$ python -q
>>> import numpy as np
>>> import numpy.linalg as la
>>> np.set_printoptions(precision=2, suppress=True, linewidth=120)
>>> rnd = lambda a: np.round(a, 2) + 0
>>> A = np.loadtxt("data.csv", delimiter=",")
>>> print(A)
[[ 4.  8. 12.  3. 11.]
 [ 0.  1.  7.  1.  1.]
 [ 2.  0. 13.  0.  0.]
 [15.  7. 22.  4. 14.]
 [ 0.  1. 12.  0.  4.]
 [ 0.  5.  7.  2.  6.]
 [ 0.  5.  5.  2.  2.]
 [ 0.  0.  2.  0.  0.]
 [ 2.  7. 13.  2. 10.]
 [ 1.  0.  8.  0.  0.]
 [ 0.  8.  8.  3.  3.]
 [ 3. 14. 20.  3. 17.]
 [ 0.  0.  0.  0.  0.]
 [ 3.  0. 12.  0.  0.]]
>>> idx = A[:, 3] > np.median(A[:, 3])
>>> f = A[idx].mean(axis=0) - A[~idx].mean(axis=0)
>>> print(rnd((((A - A.mean(axis=0)) @ f > 0) == idx).mean()))
0.86
>>> print(idx.astype(int))
[1 0 0 1 0 1 1 0 1 0 1 1 0 0]
>>> print(rnd(f))
[2.57 7.43 4.71 2.57 8.29]
>>> Y = np.array([[-2, -3, 3, -1, -2, 1], [1, 3, 0, 2, 0, 0], [-1, 2, -2, 1, -3, 2]])
>>> F = Y.T @ Y
>>> print(F)
[[  6   7  -4   3   7  -4]
 [  7  22 -13  11   0   1]
 [ -4 -13  13  -5   0  -1]
 [  3  11  -5   6  -1   1]
 [  7   0   0  -1  13  -8]
 [ -4   1  -1   1  -8   5]]
>>> # null space of dimension 3
>>> evals, vecs = la.eigh(F)
>>> x0 = np.array([5, 1, 5, 2, 4, -4])
>>> print(rnd(vecs * np.abs(evals) @ vecs.T))
[[  6.   7.  -4.   3.   7.  -4.]
 [  7.  22. -13.  11.   0.   1.]
 [ -4. -13.  13.  -5.   0.  -1.]
 [  3.  11.  -5.   6.  -1.   1.]
 [  7.   0.   0.  -1.  13.  -8.]
 [ -4.   1.  -1.   1.  -8.   5.]]
>>> print(np.abs(F).sum(axis=1).max(), rnd(np.abs(evals).max()))
54 38.35
>>> evals, vecs = la.eigh(F)
>>> print(rnd(la.svd(F, compute_uv=False)))
[38.35 21.61  5.04  0.    0.    0.  ]
>>> print(np.unique(evals.round(6) + 0, return_counts=True)[1])
[3 1 1 1]
>>> W2 = np.array([[-1, -2, 1], [4, -2, 5]])
>>> rng = np.random.default_rng(16729)
>>> X = rng.normal(size=(14, 2)) @ W2 + np.array([0, -2, 2])
>>> print(rnd(X))
[[-1.67  0.01 -1.15]
 [-3.24  0.51 -2.86]
 [-3.94  1.94 -4.7 ]
 [-1.78 -2.22  0.77]
 [ 0.51 -5.51  5.57]
 [ 4.15 -2.41  5.69]
 [ 1.33 -4.49  5.31]
 [-0.28 -2.48  2.21]
 [ 6.21 -5.44 10.06]
 [-3.64 -0.54 -2.23]
 [-8.26 -1.   -5.51]
 [ 2.75 -3.67  5.7 ]
 [-6.7  -0.86 -4.39]
 [-3.33 -2.38 -0.32]]
>>> Xc = X - X.mean(axis=0)
>>> Uu, sig, Vh = la.svd(Xc, full_matrices=False)
>>> print(rnd(Xc.mean(axis=0)))
[0. 0. 0.]
>>> print(np.searchsorted(np.cumsum(sig ** 2) / (sig ** 2).sum(), 0.9) + 1)
1
>>> print(la.matrix_rank(Xc))
2
>>> print(rnd(sig ** 2 / (sig ** 2).sum()))
[0.94 0.06 0.  ]
